$ python3 -q
>>> import numpy as np
>>> import numpy.linalg as la
>>> np.set_printoptions(precision=3, suppress=True, linewidth=160)
>>> rnd = lambda a: np.round(a, 3) + 0
>>> out = np.array([[0, 1], [2, -2], [1, 3]])
>>> J = np.tile(out, (2, 3))
>>> J
array([[ 0,  1,  0,  1,  0,  1],
       [ 2, -2,  2, -2,  2, -2],
       [ 1,  3,  1,  3,  1,  3],
       [ 0,  1,  0,  1,  0,  1],
       [ 2, -2,  2, -2,  2, -2],
       [ 1,  3,  1,  3,  1,  3]])
>>> U, sigma, Vh = la.svd(J)
>>> V = Vh[:(sigma > 1e-8).sum()]
>>> rng = np.random.default_rng(8824)
>>> x0 = J[1] + 4 * J[4] + rng.integers(2) * np.eye(6)[0]
>>> x0
array([ 11., -10.,  10., -10.,  10., -10.])
>>> la.matrix_rank(np.vstack([J, x0]))
np.int64(3)
>>> np.allclose(V.T @ V @ x0, x0)
False
>>> rnd(V.T @ V)
array([[0.333, 0.   , 0.333, 0.   , 0.333, 0.   ],
       [0.   , 0.333, 0.   , 0.333, 0.   , 0.333],
       [0.333, 0.   , 0.333, 0.   , 0.333, 0.   ],
       [0.   , 0.333, 0.   , 0.333, 0.   , 0.333],
       [0.333, 0.   , 0.333, 0.   , 0.333, 0.   ],
       [0.   , 0.333, 0.   , 0.333, 0.   , 0.333]])
>>> np.abs(np.diag(la.qr(J)[1])) > 1e-9
array([ True,  True, False, False, False, False])
>>> U, sigma, Vh = la.svd(J)
>>> rnd(sigma)
array([9.201, 5.417, 0.   , 0.   , 0.   , 0.   ])
>>> out = U[:, :2] @ np.diag(sigma[:2]) @ Vh[:2]
>>> la.matrix_rank(J, rtol=0.05)
np.int64(2)
>>> rnd(np.abs(J - out).max())
np.float64(0.0)
>>> def softmax(z):
...     e = np.exp(z - z.max(axis=-1, keepdims=True))
...     return e / e.sum(axis=-1, keepdims=True)
... 
>>> rnd(softmax(J[0] + 3))
array([0.09 , 0.244, 0.09 , 0.244, 0.09 , 0.244])
>>> rnd(softmax(J).sum(axis=1))
array([1., 1., 1., 1., 1., 1.])
>>> scores = J @ J.T / np.sqrt(6)
>>> rnd(softmax(scores))
array([[0.04 , 0.001, 0.459, 0.04 , 0.001, 0.459],
       [0.   , 0.5  , 0.   , 0.   , 0.5  , 0.   ],
       [0.   , 0.   , 0.5  , 0.   , 0.   , 0.5  ],
       [0.04 , 0.001, 0.459, 0.04 , 0.001, 0.459],
       [0.   , 0.5  , 0.   , 0.   , 0.5  , 0.   ],
       [0.   , 0.   , 0.5  , 0.   , 0.   , 0.5  ]])
